In [1]: import numpy as np

In [2]: np.set_printoptions(precision=2, suppress=True, linewidth=160, sign=" ")

In [3]: K = np.loadtxt("x.csv", delimiter=",")

In [4]: print(K)
[[-21.86  -6.88  -0.97]
 [-15.53  -3.94   1.55]
 [-13.1   -2.99   2.26]
 [ -2.33  -0.54   2.01]
 [  0.36   2.3   -0.72]
 [  0.29   3.29  -0.51]
 [  0.27   3.53  -0.44]
 [  0.25   3.84  -0.34]
 [  0.23   4.05  -0.28]
 [ -0.35  14.59   5.48]
 [ -0.37  20.69   9.65]]

In [5]: C2 = np.cov(K, rowvar=False)

In [6]: np.median(K, axis=0)
Out[6]: array([-0.35,  3.29, -0.28])

In [7]: np.argwhere(np.triu(np.abs(np.corrcoef(K.T)) > 0.8, 1))
Out[7]: array([], shape=(0, 2), dtype=int64)

In [8]: proj = K @ np.linalg.solve(K.T @ K, K.T)

In [9]: np.trace(proj)
Out[9]: np.float64(3.0)

In [10]: np.diag(proj)
Out[10]: array([ 0.64,  0.29,  0.27,  0.14,  0.1 ,  0.13,  0.14,  0.14,  0.15,  0.31,  0.7 ])

In [11]: np.allclose(proj @ proj, proj)
Out[11]: True

In [12]: f = np.array([5, -5])

In [13]: np.convolve(K[1], f)
Out[13]: array([-77.65,  57.95,  27.45,  -7.75])

In [14]: np.polyval(f, K[1])
Out[14]: array([-82.65, -24.7 ,   2.75])

In [15]: np.correlate(K[1], K[7], "full")
Out[15]: array([  5.28, -58.3 , -19.54,   4.97,   0.39])

In [16]: cent = K[[10, 8]].astype(float)

In [17]: for _ in range(7):
    ...:     idx = np.linalg.norm(K[:, None] - cent, axis=-1).argmin(axis=1)
    ...:     cent = np.array([K[idx == j].mean(axis=0) for j in range(2)])
    ...: 

In [18]: idx
Out[18]: array([ 1,  1,  1,  1,  1,  1,  1,  1,  1,  0,  0])

In [19]: np.abs(cent[1] - cent[0]).argmax()
Out[19]: np.int64(1)

In [20]: idx = K[:, 0] > np.median(K[:, 0])

In [21]: f = K[idx].mean(axis=0) - K[~idx].mean(axis=0)

In [22]: print(((K - K.mean(axis=0)) @ f > 0).astype(int))
[ 0  0  0  1  1  1  1  1  1  1  1]

In [23]: print(f)
[ 9.2  -0.09 -3.79]

In [24]: np.argsort(-np.abs(f).round(6), kind="stable")
Out[24]: array([ 0,  2,  1])

In [25]: round((((K - K.mean(axis=0)) @ f > 0) == idx).mean(), 2)
Out[25]: np.float64(0.73)

In [26]: F = np.load("mat.npy")

In [27]: F
Out[27]: 
array([[ 2.,  0.,  0.],
       [ 0.,  0.,  3.],
       [ 0.,  0.,  2.]])

In [28]: np.round(np.linalg.norm(F, 2) / np.linalg.norm(F), 2)
Out[28]: np.float64(0.87)

In [29]: np.linalg.matrix_rank(F, rtol=0.1)
Out[29]: np.int64(2)

In [30]: np.linalg.cond(F) > 100
Out[30]: np.True_
